$ python -q
>>> import numpy as np
>>> import numpy.linalg as la
>>> np.set_printoptions(suppress=True, linewidth=140)
>>> A = np.array([[1, 1, 1, 1, 1, 1],
...     [1, 2, 1, 2, 1, 2],
...     [1, 1, 1, 1, 1, 1],
...     [1, 1, 1, 1, 1, 1],
...     [1, 2, 1, 2, 1, 2],
...     [1, 1, 1, 1, 1, 1]])
>>> # row 2 repeats row 0
>>> rng = np.random.default_rng(333)
>>> lab = rng.permutation(6)
>>> lab
array([3, 5, 2, 1, 4, 0])
>>> other = A[lab][:, lab]
>>> round(float(la.det(other)), 1), np.round(la.det(A[lab]), 1)
(0.0, np.float64(0.0))
>>> np.trace(other)
np.int64(7)
>>> T = np.stack([A, -2 * A, A[::-1]])
>>> la.matrix_rank(T.reshape(3, -1))
np.int64(1)
>>> la.matrix_rank(T)
array([2, 2, 2])
>>> np.round(la.norm(T, axis=(1, 2)), 1)
array([ 7.3, 14.7,  7.3])
>>> (T @ A.T).shape
(3, 6, 6)
>>> left, sv, Vt = la.svd(A, full_matrices=False)
>>> np.allclose(left * sv @ Vt, A)
True
>>> np.round(left.T @ left, 1) + 0
array([[1., 0., 0., 0., 0., 0.],
       [0., 1., 0., 0., 0., 0.],
       [0., 0., 1., 0., 0., 0.],
       [0., 0., 0., 1., 0., 0.],
       [0., 0., 0., 0., 1., 0.],
       [0., 0., 0., 0., 0., 1.]])
>>> sv.round(1) + 0
array([7.3, 1.2, 0. , 0. , 0. , 0. ])
>>> np.abs(left[:, 0]).round(6).argmax()
np.int64(1)
>>> np.round(np.cumsum(sv ** 2) / np.sum(sv ** 2), 1)
array([1., 1., 1., 1., 1., 1.])
>>> M = np.load("sample7.npy")
>>> M
array([[ 4,  0,  0],
       [ 0,  4, -4],
       [ 0, -4,  5]])
>>> x = np.ones(3)
>>> for _ in range(5):
...     x = M @ x
...     x /= la.norm(x)
...     print(round(x @ M @ x, 1))
... 
4.1
4.6
5.9
7.5
8.2
>>> x.round(1)
array([ 0.2, -0.6,  0.7])
>>> F = np.load("m.npy")
>>> F
array([[  3.6,  -1.7, -12.3],
       [  5.6,  -0.5, -11.5],
       [  0.9, -12.4,   1.5],
       [ 21. ,  -4. ,  11.9],
       [  1. , -13.9,   3.1],
       [ -0.2, -12.7,   4.6],
       [ 23.7,  -3.8,  12.8],
       [  5.1,  -1.2, -10.2],
       [ 22.3,  -3.2,  11.2],
       [  1.2, -12.1,   2.8],
       [ 22.1,  -4.1,  13.8],
       [  0.5, -13. ,   3.6],
       [  1. , -12.8,   2.7],
       [  4.8,  -0.9, -11.2],
       [  2.4, -13.8,   3. ],
       [  6.7,  -2.1, -12. ],
       [ -0.4, -11.4,   1.8],
       [ 22.3,  -3. ,  14.1],
       [  2.4,  -0.2, -10.6],
       [  6.6,  -1. , -12.1],
       [ 22.2,  -5.2,  15.3],
       [ 21.7,  -3.5,  13.2],
       [  6. ,   0.2, -10. ],
       [ 21.2,  -2.3,  13.6]])
>>> Xs = F - F.mean(axis=0)
>>> left, sv, Vt = la.svd(Xs, full_matrices=False)
>>> np.round(Vt[0] * np.sign(Vt[0, np.abs(Vt[0]).argmax()]), 1) + 0
array([0.7, 0. , 0.7])
>>> np.abs(Vt[0]).argmax()
np.int64(2)
>>> la.matrix_rank(Xs)
np.int64(3)
>>> np.round(np.abs(Vt[-1]), 1)
array([0.5, 0.7, 0.4])
>>> np.abs(left[:, 0]).argmax()
np.int64(20)
>>> np.round(sv ** 2 / (sv ** 2).sum(), 1) + 0
array([0.7, 0.3, 0. ])
